$ ipython --no-banner

In [1]: import numpy as np

In [2]: import numpy.linalg as la

In [3]: np.set_printoptions(precision=3, suppress=True, linewidth=100, floatmode="fixed")

In [4]: E = np.loadtxt("case17.csv", delimiter=",")

In [5]: E
Out[5]: 
array([[ 0.056, -0.159, -0.047, -0.103, -0.122],
       [-0.159,  0.452,  0.133,  0.292,  0.345],
       [-0.047,  0.133,  0.039,  0.086,  0.102],
       [-0.103,  0.292,  0.086,  0.189,  0.223],
       [-0.122,  0.345,  0.102,  0.223,  0.264]])

In [6]: x = np.array([2, -2, 1, -3, -1])

In [7]: a = np.maximum(E @ x, 0)

In [8]: a
Out[8]: array([0.816, 0.000, 0.000, 0.000, 0.000])

In [9]: np.tanh(E @ x)
Out[9]: array([ 0.673, -0.981, -0.591, -0.904, -0.943])

In [10]: np.maximum(E @ (3 * x), 0)
Out[10]: array([2.447, 0.000, 0.000, 0.000, 0.000])

In [11]: np.flatnonzero(a > 1e-9)
Out[11]: array([0])

In [12]: vals, evecs = la.eigh(E)

In [13]: np.round(vals.sum(), 3), np.round(np.trace(E), 3)
Out[13]: (np.float64(1.0), np.float64(1.0))

In [14]: np.round(la.eigvalsh(E @ E), 3) + 0
Out[14]: array([0.000, 0.000, 0.000, 0.000, 1.000])

In [15]: vals.round(3) + 0
Out[15]: array([0.000, 0.000, 0.000, 0.000, 1.000])

In [16]: np.abs(evecs[:, -1]).round(6).argmax()
Out[16]: np.int64(1)

In [17]: np.round(evecs.T @ evecs, 3) + 0
Out[17]: 
array([[1.000, 0.000, 0.000, 0.000, 0.000],
       [0.000, 1.000, 0.000, 0.000, 0.000],
       [0.000, 0.000, 1.000, 0.000, 0.000],
       [0.000, 0.000, 0.000, 1.000, 0.000],
       [0.000, 0.000, 0.000, 0.000, 1.000]])

In [18]: la.eigvalsh(E + 2 * np.eye(5))
Out[18]: array([2.000, 2.000, 2.000, 2.000, 3.000])

In [19]: np.abs(evecs[:, -1])
Out[19]: array([0.237, 0.672, 0.198, 0.435, 0.514])

In [20]: np.round(la.svd(E, compute_uv=False), 3) + 0
Out[20]: array([1.000, 0.000, 0.000, 0.000, 0.000])

In [21]: np.round(evecs.T @ E @ evecs, 3) + 0
Out[21]: 
array([[0.000, 0.000, 0.000, 0.000, 0.000],
       [0.000, 0.000, 0.000, 0.000, 0.000],
       [0.000, 0.000, 0.000, 0.000, 0.000],
       [0.000, 0.000, 0.000, 0.000, 0.000],
       [0.000, 0.000, 0.000, 0.000, 1.000]])
